>>> import numpy as np
>>> import numpy.linalg as la
>>> np.set_printoptions(precision=3, suppress=True, linewidth=160)
>>> feats = np.loadtxt("dump.csv", delimiter=",")
>>> print(feats)
[[0. 0. 1. 0.]
 [0. 1. 0. 0.]
 [0. 0. 0. 1.]
 [1. 0. 0. 0.]]
>>> out = feats / la.norm(feats, axis=1, keepdims=True)
>>> G = out @ out.T
>>> print(la.norm(out, axis=1))
[1. 1. 1. 1.]
>>> print(G[1])
[0. 1. 0. 0.]
>>> print(np.argwhere(np.triu(np.abs(G) > 0.95, 1)))
[]
>>> print((G - 2 * np.eye(4)).round(6).argmax(axis=1))
[1 0 0 0]
>>> f = np.array([2, 2, 0])
>>> print(np.array([np.convolve(row, f, "same") for row in feats]))
[[0. 2. 2. 0.]
 [2. 2. 0. 0.]
 [0. 0. 2. 2.]
 [2. 0. 0. 0.]]
>>> print(np.correlate(feats[2], feats[1], "full"))
[0. 0. 0. 0. 0. 1. 0.]
>>> print(np.convolve(feats[2], f))
[0. 0. 0. 2. 2. 0.]
>>> proj = np.triu(np.array([[2, 1, 2, 2], [2, 1, -1, 1], [2, -2, -2, 0], [-1, 2, 0, -2]]), 1) + np.eye(4)
>>> out = proj @ feats @ la.inv(proj)
>>> print(np.round(np.poly(out), 3) + 0)
[ 1. -1.  0. -1.  1.]
>>> print(la.matrix_rank(out))
4
>>> print(proj @ feats - feats @ proj)
[[ 2.  1.  0.  2.]
 [ 1.  0.  1. -2.]
 [ 0.  0.  0.  0.]
 [ 0. -1. -2. -2.]]
>>> print(np.flatnonzero(la.matrix_power((feats != 0) + (feats.T != 0) + np.eye(4), 4)[2]))
[0 2 3]
>>> print(round(float(la.det(feats)), 3))
1.0
>>> print((feats != 0).astype(int))
[[0 0 1 0]
 [0 1 0 0]
 [0 0 0 1]
 [1 0 0 0]]
>>> rng = np.random.default_rng(286)
>>> idx = rng.permutation(4)
>>> print(idx)
[0 1 2 3]
>>> out = feats[idx][:, idx]
>>> print(out)
[[0. 0. 1. 0.]
 [0. 1. 0. 0.]
 [0. 0. 0. 1.]
 [1. 0. 0. 0.]]
>>> print(np.trace(out))
1.0
>>> out = np.array([[3, 3], [0, 3]])
>>> basis = np.array([[-2, 3], [3, -1]])
>>> W0 = np.block([[out, np.array([[-5, 1], [5, 7]])], [np.zeros((2, 2)), basis]])
>>> print(W0)
[[ 3.  3. -5.  1.]
 [ 0.  3.  5.  7.]
 [ 0.  0. -2.  3.]
 [ 0.  0.  3. -1.]]
>>> out = W0 + rng.integers(-2, 3, (4, 3)) @ rng.integers(-2, 3, (3, 4))
>>> print(out)
[[-2.  3. -5.  0.]
 [ 0.  9.  6.  9.]
 [-3. -2.  3.  6.]
 [ 1.  0. -1. -4.]]
>>> print(out - W0)
[[-5.  0.  0. -1.]
 [ 0.  6.  1.  2.]
 [-3. -2.  5.  3.]
 [ 1.  0. -4. -3.]]
>>> print(la.matrix_rank(out - W0, tol=1e-8))
3
>>> out = W0 / np.sqrt((W0 ** 2).mean(axis=1, keepdims=True))
>>> print(W0 - W0.mean(axis=1, keepdims=True))
[[ 2.5   2.5  -5.5   0.5 ]
 [-3.75 -0.75  1.25  3.25]
 [-0.25 -0.25 -2.25  2.75]
 [-0.5  -0.5   2.5  -1.5 ]]
>>> print(out[3])
[ 0.     0.     1.897 -0.632]
>>> print(round(float(np.abs(la.eigvals(W0)).max()), 3))
4.541
>>> print(np.trace(W0))
3.0
>>> mat = np.load("out13.npy")
>>> print(mat)
[[ 1  1  2  2]
 [ 1  1  2  2]
 [-2  1  0 -1]
 [ 2  2  2  0]]
>>> print(round(np.abs(la.eigvals(mat)).max(), 3))
2.0
>>> print(np.trace(mat))
2
>>> print(np.allclose(mat, mat.T))
False
>>> print(round(float(la.det(mat)), 3))
0.0
>>> print((mat + mat.T) / 2)
[[1.  1.  0.  2. ]
 [1.  1.  1.5 2. ]
 [0.  1.5 0.  0.5]
 [2.  2.  0.5 0. ]]
